$ python -q
>>> import numpy as np
>>> from numpy import linalg as LA
>>> np.set_printoptions(precision=3, suppress=True, linewidth=100, sign=" ")
>>> M = np.load("layer7.npy")
>>> M
array([[-0.584, -0.284, -2.592, -0.039,  0.463],
       [-0.3  ,  0.1  ,  2.   , -0.8  , -0.4  ],
       [-0.8  , -0.4  , -2.2  , -0.3  ,  0.2  ]])
>>> x = np.array([4, 3, 9, 7, 9])
>>> h = np.maximum(M @ x, 0)
>>> M.T @ h
array([-2.37,  0.79, 15.8 , -6.32, -3.16])
>>> np.flatnonzero(h > 1e-9)
array([ 1])
>>> np.tanh(M @ x)
array([-1.,  1., -1.])
>>> A2 = M / np.sqrt((M ** 2).mean(axis=1, keepdims=True))
>>> LA.matrix_rank(M - M.mean(axis=1, keepdims=True))
np.int64(3)
>>> J = np.loadtxt("a.csv", delimiter=",")
>>> J
array([[ 0.557, -6.409,  5.414,  5.678],
       [ 2.541, -2.948,  6.605, 10.159],
       [ 1.679, -3.681,  6.076,  8.819],
       [ 3.817,  3.782,  5.509, 10.835],
       [ 6.415,  7.901,  3.908, 10.501],
       [ 2.05 , -3.149,  5.137,  8.283],
       [ 4.622,  3.055,  5.37 , 11.283],
       [ 3.721, -2.135,  8.609, 14.05 ],
       [ 0.013, -5.088,  4.686,  4.823],
       [ 4.144,  3.963,  2.905,  8.914],
       [-0.289, -8.461,  6.824,  7.036],
       [ 2.734, -4.844,  8.508, 12.026],
       [ 4.285,  2.155,  4.467,  9.451],
       [ 6.271,  0.375,  9.875, 17.149],
       [ 3.173, -5.601,  9.773, 13.401],
       [ 4.553,  2.151,  6.011, 11.897]])
>>> d = LA.norm(J[:, None] - J[None], axis=-1)
>>> d.shape
(16, 16)
>>> d.mean(axis=1).argmax()
np.int64(4)
>>> Xc = J - J.mean(axis=0)
>>> vecs = LA.svd(Xc)[2][:2]
>>> A2 = Xc - Xc @ vecs.T @ vecs
>>> round(float(LA.norm(A2) / LA.norm(Xc)), 3)
0.074
>>> LA.norm(A2, axis=1).round(6).argmax()
np.int64(3)
>>> A2.std(axis=0)
array([ 0.314,  0.137,  0.245,  0.16 ])
>>> cov = np.cov(J, rowvar=False)
>>> np.argsort(-J.std(axis=0).round(6), kind="stable")
array([ 1,  3,  2,  0])
>>> cov
array([[ 3.993,  7.752,  0.203,  4.673],
       [ 7.752, 21.258, -4.319,  4.553],
       [ 0.203, -4.319,  4.154,  4.369],
       [ 4.673,  4.553,  4.369,  9.889]])
>>> LA.eigvalsh(cov)[::-1]
array([ 26.618,  12.46 ,   0.132,   0.084])
>>> np.corrcoef(J.T)
array([[ 1.   ,  0.841,  0.05 ,  0.744],
       [ 0.841,  1.   , -0.46 ,  0.314],
       [ 0.05 , -0.46 ,  1.   ,  0.682],
       [ 0.744,  0.314,  0.682,  1.   ]])
>>> X = np.array([[-3, -2, -1], [0, 1, 2], [3, 4, 5]])
>>> # rank 2
>>> Uu, sig, Vh = LA.svd(X)
>>> sig.round(3) + 0
array([ 7.996,  2.251,  0.   ])
>>> A2 = Uu[:, :2] @ np.diag(sig[:2]) @ Vh[:2]
>>> round(float(LA.norm(X - A2) / LA.norm(X)), 3)
0.0
>>> A2.round(3) + 0
array([[-3., -2., -1.],
       [ 0.,  1.,  2.],
       [ 3.,  4.,  5.]])
>>> LA.matrix_rank(A2)
np.int64(2)
>>> Z = 3 * np.array([[-1.2, 0.9, 0.3, 1.4], [1.7, 0.0, 0.8, 1.4]])
>>> rng = np.random.default_rng(636)
>>> lab = rng.integers(0, 2, 19)
>>> m1 = Z[lab] + rng.normal(size=(19, 4))
>>> m1
array([[-3.539,  1.78 ,  0.795,  2.675],
       [-3.564,  1.369, -0.674,  4.55 ],
       [ 4.69 , -0.7  ,  2.989,  4.662],
       [-2.193,  2.683,  1.209,  3.341],
       [-1.891,  2.069,  2.391,  3.354],
       [-3.826,  4.009,  0.058,  4.448],
       [-3.853,  1.405, -0.024,  3.779],
       [ 3.863, -1.017,  0.081,  5.671],
       [ 3.849,  0.22 ,  3.017,  4.782],
       [ 5.591,  0.11 ,  1.311,  3.857],
       [-3.994,  1.679,  1.254,  2.731],
       [ 4.104,  1.539,  2.68 ,  3.632],
       [ 5.837, -0.934,  3.974,  2.863],
       [-3.933,  1.832,  1.173,  4.918],
       [-3.781,  1.759,  2.031,  3.797],
       [ 4.582,  1.318,  2.844,  5.091],
       [-4.641,  2.171,  0.525,  3.956],
       [ 4.566,  0.126,  3.238,  2.597],
       [ 5.593,  1.009,  0.754,  2.978]])
>>> A2 = m1 + rng.integers(-2, 3, (19, 2)) @ rng.integers(-2, 3, (2, 4))
>>> A2
array([[-1.539,  5.78 , -1.205,  2.675],
       [-9.564, -4.631, -2.674,  8.55 ],
       [ 7.69 , -0.7  ,  7.989,  0.662],
       [-6.193,  0.683, -2.791,  7.341],
       [ 2.109,  4.069,  6.391, -0.646],
       [-0.826,  7.009,  1.058,  2.448],
       [ 1.147,  5.405,  2.976, -0.221],
       [ 4.863, -2.017,  3.081,  3.671],
       [ 4.849, -0.78 ,  6.017,  2.782],
       [ 5.591,  0.11 ,  1.311,  3.857],
       [-2.994,  0.679,  4.254,  0.731],
       [ 7.104,  1.539,  7.68 , -0.368],
       [ 5.837,  2.066, -0.026,  4.863],
       [-5.933,  3.832, -4.827,  8.918],
       [-2.781,  0.759,  5.031,  1.797],
       [ 5.582,  3.318,  1.844,  5.091],
       [-4.641,  2.171,  0.525,  3.956],
       [ 1.566, -2.874,  2.238,  4.597],
       [ 2.593,  1.009, -4.246,  6.978]])
>>> LA.matrix_rank(A2 - m1, tol=1e-8)
np.int64(2)
>>> A2 - m1
array([[ 2.,  4., -2.,  0.],
       [-6., -6., -2.,  4.],
       [ 3.,  0.,  5., -4.],
       [-4., -2., -4.,  4.],
       [ 4.,  2.,  4., -4.],
       [ 3.,  3.,  1., -2.],
       [ 5.,  4.,  3., -4.],
       [ 1., -1.,  3., -2.],
       [ 1., -1.,  3., -2.],
       [ 0.,  0.,  0.,  0.],
       [ 1., -1.,  3., -2.],
       [ 3.,  0.,  5., -4.],
       [ 0.,  3., -4.,  2.],
       [-2.,  2., -6.,  4.],
       [ 1., -1.,  3., -2.],
       [ 1.,  2., -1.,  0.],
       [ 0.,  0.,  0.,  0.],
       [-3., -3., -1.,  2.],
       [-3.,  0., -5.,  4.]])
>>> np.round(LA.svd(A2 - m1, compute_uv=False), 3) + 0
array([ 22.059,  12.264,   0.   ,   0.   ])
>>> np.abs(A2 - m1).sum(axis=1)
array([  8.,  18.,  12.,  14.,  14.,   9.,  16.,   7.,   7.,   0.,   7.,  12.,   9.,  14.,   7.,
         4.,   0.,   9.,  12.])
